$ ipython --no-banner

In [1]: import numpy as np

In [2]: np.set_printoptions(precision=2, suppress=True, linewidth=120, legacy="1.25")

In [3]: def tidy(a):
   ...:     return np.round(a, 2) + 0
   ...: 

In [4]: W0 = np.loadtxt("test14.csv", delimiter=",")

In [5]: print(tidy(W0))
[[ 0.99 -0.06 -0.07]
 [-0.06  0.59 -0.49]
 [-0.07 -0.49  0.42]]

In [6]: rank = np.linalg.matrix_rank(W0)

In [7]: print(rank)
2

In [8]: null = np.linalg.svd(W0)[2][rank:].T

In [9]: print([int(np.linalg.matrix_rank(W0[:, :j + 1])) for j in range(3)])
[1, 2, 2]

In [10]: print(tidy(W0 @ null))
[[0.]
 [0.]
 [0.]]

In [11]: print(np.allclose(W0 @ null, 0))
True

In [12]: print(tidy(null @ null.T))
[[0.01 0.06 0.07]
 [0.06 0.41 0.49]
 [0.07 0.49 0.58]]

In [13]: print([int(np.linalg.matrix_rank(W0[:i])) for i in range(1, len(W0) + 1)])
[1, 2, 2]

In [14]: def softmax(z):
    ...:     e = np.exp(z - z.max(axis=-1, keepdims=True))
    ...:     return e / e.sum(axis=-1, keepdims=True)
    ...: 

In [15]: print(tidy(softmax(10 * W0[2])))
[0.01 0.   0.99]

In [16]: print(tidy(softmax(W0).sum(axis=1)))
[1. 1. 1.]

In [17]: print(tidy(softmax(W0[2])))
[0.3 0.2 0.5]

In [18]: print(tidy(softmax(W0[2] + -2)))
[0.3 0.2 0.5]

In [19]: S = W0 @ W0.T / np.sqrt(3)

In [20]: print(tidy(softmax(S)[2] @ W0))
[ 0.27 -0.08  0.03]

In [21]: print(tidy(softmax(S)))
[[0.48 0.26 0.26]
 [0.31 0.45 0.24]
 [0.32 0.25 0.43]]

In [22]: print(tidy(softmax(S + np.triu(np.full(S.shape, -np.inf), 1))))
[[1.   0.   0.  ]
 [0.41 0.59 0.  ]
 [0.32 0.25 0.43]]

In [23]: x0 = np.array([8, 1, -8])

In [24]: print(tidy(np.einsum("ij,j->i", W0, x0)))
[ 8.44  4.02 -4.38]

In [25]: print(tidy(W0 @ np.ones(3)))
[ 0.86  0.05 -0.14]

In [26]: print(tidy(W0 @ x0))
[ 8.44  4.02 -4.38]

In [27]: print(tidy(W0 @ (2 * x0)))
[16.88  8.05 -8.76]

In [28]: print(tidy(W0 * x0))
[[ 7.93 -0.06  0.56]
 [-0.47  0.59  3.9 ]
 [-0.56 -0.49 -3.33]]

In [29]: print((W0 @ x0).argmax())
0

In [30]: rng = np.random.default_rng(8)

In [31]: z = rng.permutation(3)

In [32]: print(z)
[1 2 0]

In [33]: A2 = W0[z][:, z]

In [34]: print(tidy(np.linalg.det(A2)), tidy(np.linalg.det(W0[z])))
0.0 0.0

In [35]: data = (rng.random((5, 5)) < 0.3) + np.eye(5)

In [36]: data /= data.sum(axis=1, keepdims=True)

In [37]: print(tidy(data))
[[1.   0.   0.   0.   0.  ]
 [0.   0.33 0.33 0.   0.33]
 [0.25 0.25 0.5  0.   0.  ]
 [0.5  0.   0.   0.5  0.  ]
 [0.2  0.   0.2  0.2  0.4 ]]

In [38]: # row-stochastic, so 1 is an eigenvalue

In [39]: G = data.T @ data

In [40]: print(tidy(np.linalg.eigvalsh(G)[::-1]))
[1.48 0.62 0.25 0.12 0.02]

In [41]: print((data @ data.T).shape)
(5, 5)
